% python3 -q
>>> import numpy as np
>>> from numpy import linalg as LA
>>> np.set_printoptions(precision=3, suppress=True, linewidth=100)
>>> W0 = np.tanh(np.array([[-1.0, 0.3, 0.6],
...     [0.2, 0.3, -0.1],
...     [0.3, -0.5, -1.5],
...     [-1.2, 0.1, 0.1],
...     [2.3, -0.9, -1.1],
...     [-0.8, 1.5, 2.1],
...     [-0.3, 0.6, 0.4],
...     [-1.1, 0.6, -2.3],
...     [1.3, -1.0, -0.6],
...     [0.8, -0.1, -1.2],
...     [0.8, -0.6, -0.1],
...     [-0.5, -0.1, 0.4],
...     [-0.4, 0.0, -0.4]]) @ np.array([[-1.5, 0.5, -0.6, -1.4, -1.1, 1.0],
...     [-1.9, 0.2, 0.0, -1.2, 0.1, -1.5],
...     [-0.4, 0.3, -0.4, 0.7, 0.8, -0.3]]))
>>> print(W0.round(3) + 0)
[[ 0.598 -0.254  0.345  0.898  0.923 -0.926]
 [-0.68   0.129 -0.08  -0.611 -0.264 -0.217]
 [ 0.8   -0.38   0.397 -0.701 -0.919  0.905]
 [ 0.917 -0.501  0.592  0.926  0.887 -0.881]
 [-0.862  0.565 -0.735 -0.994 -0.998  0.999]
 [-0.986  0.485 -0.345  0.658  0.991 -0.999]
 [-0.691  0.09   0.02  -0.02   0.611 -0.867]
 [ 0.892 -0.808  0.919 -0.658 -0.515 -0.864]
 [ 0.188  0.264 -0.493 -0.778 -0.965  0.995]
 [-0.485  0.02   0.    -0.951 -0.952  0.864]
 [-0.02   0.245 -0.414 -0.438 -0.77   0.939]
 [ 0.653 -0.149  0.139  0.8    0.696 -0.438]
 [ 0.641 -0.31   0.38   0.273  0.119 -0.273]]
>>> rng = np.random.default_rng(9)
>>> lab = rng.integers(0, 3, 4)
>>> J = np.array([[2, 1, 0, 2], [5, 5, 1, 3], [4, 1, 5, 4], [4, 0, 3, 0]]) * (lab[:, None] == lab)
>>> J
array([[2, 0, 0, 0],
       [0, 5, 1, 0],
       [0, 1, 5, 0],
       [0, 0, 0, 0]])
>>> lab = rng.permutation(4)
>>> lab
array([3, 1, 0, 2])
>>> Y = J[lab][:, lab]
>>> Y
array([[0, 0, 0, 0],
       [0, 5, 0, 1],
       [0, 0, 2, 0],
       [0, 1, 0, 5]])
>>> np.trace(Y)
np.int64(12)
